% ipython --no-banner

In [1]: import numpy as np

In [2]: np.set_printoptions(precision=2, suppress=True, linewidth=140, sign=" ")

In [3]: m1 = np.load("w.npy")

In [4]: m1
Out[4]: 
array([[ 4., -9.,  9.,  2.],
       [ 0., -4., -4.,  3.],
       [ 0.,  3., -5.,  4.],
       [ 0., -3.,  4., -1.]])

In [5]: t3 = np.stack([m1, 2 * m1, m1[::-1]])

In [6]: np.linalg.det(t3)
Out[6]: array([  284.,  4544.,   284.])

In [7]: np.einsum("bij,cij->bc", t3, t3)
Out[7]: 
array([[  299.,   598.,   162.],
       [  598.,  1196.,   324.],
       [  162.,   324.,   299.]])

In [8]: t3.shape
Out[8]: (3, 4, 4)

In [9]: out = m1[0, 0] * m1[1:] - np.outer(m1[1:, 0], m1[0])

In [10]: out
Out[10]: 
array([[  0., -16., -16.,  12.],
       [  0.,  12., -20.,  16.],
       [  0., -12.,  16.,  -4.]])

In [11]: np.flatnonzero(~out.round(6).any(axis=1))
Out[11]: array([], dtype=int64)

In [12]: C2 = m1.T @ m1

In [13]: np.trace(C2), (m1 ** 2).sum()
Out[13]: (np.float64(299.0), np.float64(299.0))

In [14]: (m1 @ m1.T).shape
Out[14]: (4, 4)

In [15]: np.allclose(C2, C2.T)
Out[15]: True

In [16]: W0 = np.loadtxt("x.csv", delimiter=",")

In [17]: W0.round(2) + 0
Out[17]: 
array([[  4.04,  21.04,  14.82,  13.3 ,  14.82,  13.91],
       [  3.58,  19.73,  13.13,  12.15,  13.13,  12.33],
       [  1.02,   9.18,   2.14,   4.12,   2.14,   2.13],
       [  0.79,   6.9 ,   0.59,   2.76,   0.59,   0.71],
       [  0.66,   4.4 ,  -0.56,   1.5 ,  -0.56,  -0.33],
       [  0.64,   3.6 ,  -0.77,   1.16,  -0.77,  -0.52],
       [  0.64,   3.53,  -0.78,   1.13,  -0.78,  -0.54],
       [  0.63,   3.05,  -0.86,   0.94,  -0.86,  -0.61],
       [  0.62,   2.77,  -0.88,   0.84,  -0.88,  -0.63],
       [  0.6 ,   2.31,  -0.89,   0.68,  -0.89,  -0.65],
       [  0.55,   1.54,  -0.8 ,   0.43,  -0.8 ,  -0.58],
       [  0.4 ,   0.72,  -0.52,   0.2 ,  -0.52,  -0.37],
       [  0.  ,   0.  ,   0.  ,   0.  ,   0.  ,   0.  ],
       [ -0.92,  -0.43,   0.6 ,  -0.25,   0.6 ,   0.34],
       [ -2.79,  -0.41,   0.89,  -0.77,   0.89,   0.21],
       [ -3.05,  -0.38,   0.88,  -0.85,   0.88,   0.14],
       [ -5.64,   0.02,   0.37,  -1.75,   0.37,  -0.83],
       [ -8.11,   0.47,  -0.56,  -2.73,  -0.56,  -2.15],
       [-11.4 ,   1.07,  -2.22,  -4.18,  -2.22,  -4.28],
       [-14.69,   1.65,  -4.2 ,  -5.75,  -4.2 ,  -6.68],
       [-15.06,   1.72,  -4.44,  -5.93,  -4.44,  -6.96],
       [-18.92,   2.35,  -7.07,  -7.88,  -7.07, -10.06],
       [-19.13,   2.38,  -7.22,  -7.99,  -7.22, -10.23],
       [-28.11,   3.68, -14.2 , -12.88, -14.2 , -18.18],
       [-33.06,   4.29, -18.39, -15.72, -18.39, -22.86]])

In [18]: U, sv, Vh = np.linalg.svd(W0)

In [19]: sv.round(2) + 0
Out[19]: array([ 86.14,  38.98,  13.07,   0.  ,   0.  ,   0.  ])

In [20]: np.argmax(sv[:-1] / (sv[1:] + 1e-6)) + 1
Out[20]: np.int64(3)

In [21]: out = U[:, :3] @ np.diag(sv[:3]) @ Vh[:3]

In [22]: np.linalg.matrix_rank(W0, rtol=0.05)
Out[22]: np.int64(3)

In [23]: round(np.linalg.norm(W0 - out) / np.linalg.norm(W0), 2)
Out[23]: np.float64(0.0)

In [24]: out.round(2) + 0
Out[24]: 
array([[  4.04,  21.04,  14.82,  13.3 ,  14.82,  13.91],
       [  3.58,  19.73,  13.13,  12.15,  13.13,  12.33],
       [  1.02,   9.18,   2.14,   4.12,   2.14,   2.13],
       [  0.79,   6.9 ,   0.59,   2.76,   0.59,   0.71],
       [  0.66,   4.4 ,  -0.56,   1.5 ,  -0.56,  -0.33],
       [  0.64,   3.6 ,  -0.77,   1.16,  -0.77,  -0.52],
       [  0.64,   3.53,  -0.78,   1.13,  -0.78,  -0.54],
       [  0.63,   3.05,  -0.86,   0.94,  -0.86,  -0.61],
       [  0.62,   2.77,  -0.88,   0.84,  -0.88,  -0.63],
       [  0.6 ,   2.31,  -0.89,   0.68,  -0.89,  -0.65],
       [  0.55,   1.54,  -0.8 ,   0.43,  -0.8 ,  -0.58],
       [  0.4 ,   0.72,  -0.52,   0.2 ,  -0.52,  -0.37],
       [  0.  ,   0.  ,   0.  ,   0.  ,   0.  ,   0.  ],
       [ -0.92,  -0.43,   0.6 ,  -0.25,   0.6 ,   0.34],
       [ -2.79,  -0.41,   0.89,  -0.77,   0.89,   0.21],
       [ -3.05,  -0.38,   0.88,  -0.85,   0.88,   0.14],
       [ -5.64,   0.02,   0.37,  -1.75,   0.37,  -0.83],
       [ -8.11,   0.47,  -0.56,  -2.73,  -0.56,  -2.15],
       [-11.4 ,   1.07,  -2.22,  -4.18,  -2.22,  -4.28],
       [-14.69,   1.65,  -4.2 ,  -5.75,  -4.2 ,  -6.68],
       [-15.06,   1.72,  -4.44,  -5.93,  -4.44,  -6.96],
       [-18.92,   2.35,  -7.07,  -7.88,  -7.07, -10.06],
       [-19.13,   2.38,  -7.22,  -7.99,  -7.22, -10.23],
       [-28.11,   3.68, -14.2 , -12.88, -14.2 , -18.18],
       [-33.06,   4.29, -18.39, -15.72, -18.39, -22.86]])

In [25]: rank = np.linalg.matrix_rank(W0)

In [26]: rank
Out[26]: np.int64(3)

In [27]: null = np.linalg.svd(W0)[2][rank:].T

In [28]: null.shape
Out[28]: (6, 3)

In [29]: null @ null.T
Out[29]: 
array([[ 0.1 ,  0.08,  0.09, -0.24,  0.09, -0.11],
       [ 0.08,  0.09,  0.03, -0.27,  0.03,  0.04],
       [ 0.09,  0.03,  0.64, -0.08, -0.36, -0.3 ],
       [-0.24, -0.27, -0.08,  0.8 , -0.08, -0.12],
       [ 0.09,  0.03, -0.36, -0.08,  0.64, -0.3 ],
       [-0.11,  0.04, -0.3 , -0.12, -0.3 ,  0.72]])

In [30]: np.linalg.lstsq(W0[:-1].T, W0[-1])[2]
Out[30]: np.int32(3)

In [31]: np.abs(np.diag(np.linalg.qr(W0)[1])) > 1e-9
Out[31]: array([ True,  True,  True, False, False, False])

In [32]: np.round(W0 @ np.linalg.pinv(W0) @ W0, 2) + 0
Out[32]: 
array([[  4.04,  21.04,  14.82,  13.3 ,  14.82,  13.91],
       [  3.58,  19.73,  13.13,  12.15,  13.13,  12.33],
       [  1.02,   9.18,   2.14,   4.12,   2.14,   2.13],
       [  0.79,   6.9 ,   0.59,   2.76,   0.59,   0.71],
       [  0.66,   4.4 ,  -0.56,   1.5 ,  -0.56,  -0.33],
       [  0.64,   3.6 ,  -0.77,   1.16,  -0.77,  -0.52],
       [  0.64,   3.53,  -0.78,   1.13,  -0.78,  -0.54],
       [  0.63,   3.05,  -0.86,   0.94,  -0.86,  -0.61],
       [  0.62,   2.77,  -0.88,   0.84,  -0.88,  -0.63],
       [  0.6 ,   2.31,  -0.89,   0.68,  -0.89,  -0.65],
       [  0.55,   1.54,  -0.8 ,   0.43,  -0.8 ,  -0.58],
       [  0.4 ,   0.72,  -0.52,   0.2 ,  -0.52,  -0.37],
       [  0.  ,   0.  ,   0.  ,   0.  ,   0.  ,   0.  ],
       [ -0.92,  -0.43,   0.6 ,  -0.25,   0.6 ,   0.34],
       [ -2.79,  -0.41,   0.89,  -0.77,   0.89,   0.21],
       [ -3.05,  -0.38,   0.88,  -0.85,   0.88,   0.14],
       [ -5.64,   0.02,   0.37,  -1.75,   0.37,  -0.83],
       [ -8.11,   0.47,  -0.56,  -2.73,  -0.56,  -2.15],
       [-11.4 ,   1.07,  -2.22,  -4.18,  -2.22,  -4.28],
       [-14.69,   1.65,  -4.2 ,  -5.75,  -4.2 ,  -6.68],
       [-15.06,   1.72,  -4.44,  -5.93,  -4.44,  -6.96],
       [-18.92,   2.35,  -7.07,  -7.88,  -7.07, -10.06],
       [-19.13,   2.38,  -7.22,  -7.99,  -7.22, -10.23],
       [-28.11,   3.68, -14.2 , -12.88, -14.2 , -18.18],
       [-33.06,   4.29, -18.39, -15.72, -18.39, -22.86]])

In [33]: np.unique(W0.round(6), axis=0).shape
Out[33]: (25, 6)
